$ python3 -q
>>> import numpy as np
>>> import numpy.linalg as la
>>> np.set_printoptions(precision=2, suppress=True, linewidth=160)
>>> def tidy(a):
...     return np.round(a, 2) + 0
... 
>>> M = np.array([[0, 0, 4, 0, 0, 0],
...     [0, 3, 0, 0, 0, 0],
...     [0, 0, 0, 0, 3, 0],
...     [0, 0, 0, 7, 0, 0],
...     [0, 0, 0, 0, 0, 8],
...     [6, 0, 0, 0, 0, 0]])
>>> # splits into 3 blocks
>>> M[:, 5] @ M[:, 4]
np.int64(0)
>>> M.T @ M
array([[36,  0,  0,  0,  0,  0],
       [ 0,  9,  0,  0,  0,  0],
       [ 0,  0, 16,  0,  0,  0],
       [ 0,  0,  0, 49,  0,  0],
       [ 0,  0,  0,  0,  9,  0],
       [ 0,  0,  0,  0,  0, 64]])
>>> x0 = np.array([-2, -1, -2, 3, 1, 3])
>>> print(la.norm(M @ x0) <= la.norm(M, 2) * la.norm(x0) + 1e-9)
True
>>> M @ x0
array([ -8,  -3,   3,  21,  24, -12])
>>> print(M @ np.eye(6)[5])
[0. 0. 0. 0. 8. 0.]
>>> M * x0
array([[  0,   0,  -8,   0,   0,   0],
       [  0,  -3,   0,   0,   0,   0],
       [  0,   0,   0,   0,   3,   0],
       [  0,   0,   0,  21,   0,   0],
       [  0,   0,   0,   0,   0,  24],
       [-12,   0,   0,   0,   0,   0]])
>>> print((M * x0).sum(axis=1))
[ -8  -3   3  21  24 -12]
>>> print((M @ x0).argmax())
4
>>> M @ (2 * x0)
array([-16,  -6,   6,  42,  48, -24])
>>> x0 = np.array([3, 1, 3, 2, 2, 0])
>>> y = M @ x0
>>> coef, lr = np.zeros(6), 1 / la.norm(M, 2) ** 2
>>> for i in range(150):
...     coef -= lr * M.T @ (M @ coef - y)
...     if i % 50 == 0: print(i, round(la.norm(M @ coef - y), 2))
... 
0 13.68
50 0.0
100 0.0
>>> tidy(coef)
array([3., 1., 3., 2., 2., 0.])
>>> tidy(la.cond(M))
np.float64(2.67)
>>> tidy(la.det(M))
np.float64(-12096.0)
>>> (M != 0).astype(int)
array([[0, 0, 1, 0, 0, 0],
       [0, 1, 0, 0, 0, 0],
       [0, 0, 0, 0, 1, 0],
       [0, 0, 0, 1, 0, 0],
       [0, 0, 0, 0, 0, 1],
       [1, 0, 0, 0, 0, 0]])
>>> (la.matrix_power((M != 0) + (M.T != 0) + np.eye(6), 6) > 0).astype(int)
array([[1, 0, 1, 0, 1, 1],
       [0, 1, 0, 0, 0, 0],
       [1, 0, 1, 0, 1, 1],
       [0, 0, 0, 1, 0, 0],
       [1, 0, 1, 0, 1, 1],
       [1, 0, 1, 0, 1, 1]])
>>> np.flatnonzero(la.matrix_power((M != 0) + (M.T != 0) + np.eye(6), 6)[4])
array([0, 2, 4, 5])
>>> W0 = np.diag(5 * np.array([2, 2, -2, -2, 1, -2])) + np.array([[0, 2, 1, 2, 2, 0],
...     [2, 0, 0, 2, 0, 1],
...     [1, 2, 1, 2, 0, 0],
...     [2, 0, 0, 1, 2, 1],
...     [1, 1, 2, 0, 2, 1],
...     [0, 1, 0, 2, 2, 1]])
>>> W0
array([[10,  2,  1,  2,  2,  0],
       [ 2, 10,  0,  2,  0,  1],
       [ 1,  2, -9,  2,  0,  0],
       [ 2,  0,  0, -9,  2,  1],
       [ 1,  1,  2,  0,  7,  1],
       [ 0,  1,  0,  2,  2, -9]])
>>> M2 = la.inv(W0)
>>> print(tidy(la.det(W0) * la.det(M2)))
1.0
>>> np.allclose(M2, W0.T)
False
>>> tidy(la.slogdet(W0)[0])
np.float64(-1.0)
>>> mat = np.loadtxt("layer9.csv", delimiter=",")
>>> mat
array([[1., 0., 0., 0.],
       [0., 0., 1., 0.],
       [0., 0., 0., 1.],
       [0., 1., 0., 0.]])
>>> M2 = np.array([[-3, 4], [-1, -3]])
>>> C = np.kron(M2, mat)
>>> C.shape
(8, 8)
>>> W0.reshape(2, -1)
array([[10,  2,  1,  2,  2,  0,  2, 10,  0,  2,  0,  1,  1,  2, -9,  2,  0,  0],
       [ 2,  0,  0, -9,  2,  1,  1,  1,  2,  0,  7,  1,  0,  1,  0,  2,  2, -9]])
>>> W0.ravel(order="F")
array([10,  2,  1,  2,  1,  0,  2, 10,  2,  0,  1,  1,  1,  0, -9,  0,  2,  0,  2,  2,  2, -9,  0,  2,  2,  0,  0,  2,  7,  2,  0,  1,  0,  1,  1, -9])
>>> W0.reshape(-1, 2)
array([[10,  2],
       [ 1,  2],
       [ 2,  0],
       [ 2, 10],
       [ 0,  2],
       [ 0,  1],
       [ 1,  2],
       [-9,  2],
       [ 0,  0],
       [ 2,  0],
       [ 0, -9],
       [ 2,  1],
       [ 1,  1],
       [ 2,  0],
       [ 7,  1],
       [ 0,  1],
       [ 0,  2],
       [ 2, -9]])
>>> t3 = W0.reshape(6, 2, -1)
>>> t3[:, 0]
array([[10,  2,  1],
       [ 2, 10,  0],
       [ 1,  2, -9],
       [ 2,  0,  0],
       [ 1,  1,  2],
       [ 0,  1,  0]])
>>> np.einsum("ihd,jhd->hij", t3, t3).shape
(2, 6, 6)
>>> print(t3.shape)
(6, 2, 3)
>>> t3.sum(axis=1)
array([[12,  4,  1],
       [ 4, 10,  1],
       [ 3,  2, -9],
       [-7,  2,  1],
       [ 1,  8,  3],
       [ 2,  3, -9]])
>>> np.swapaxes(t3, 1, 2)[4]
array([[1, 0],
       [1, 7],
       [2, 1]])
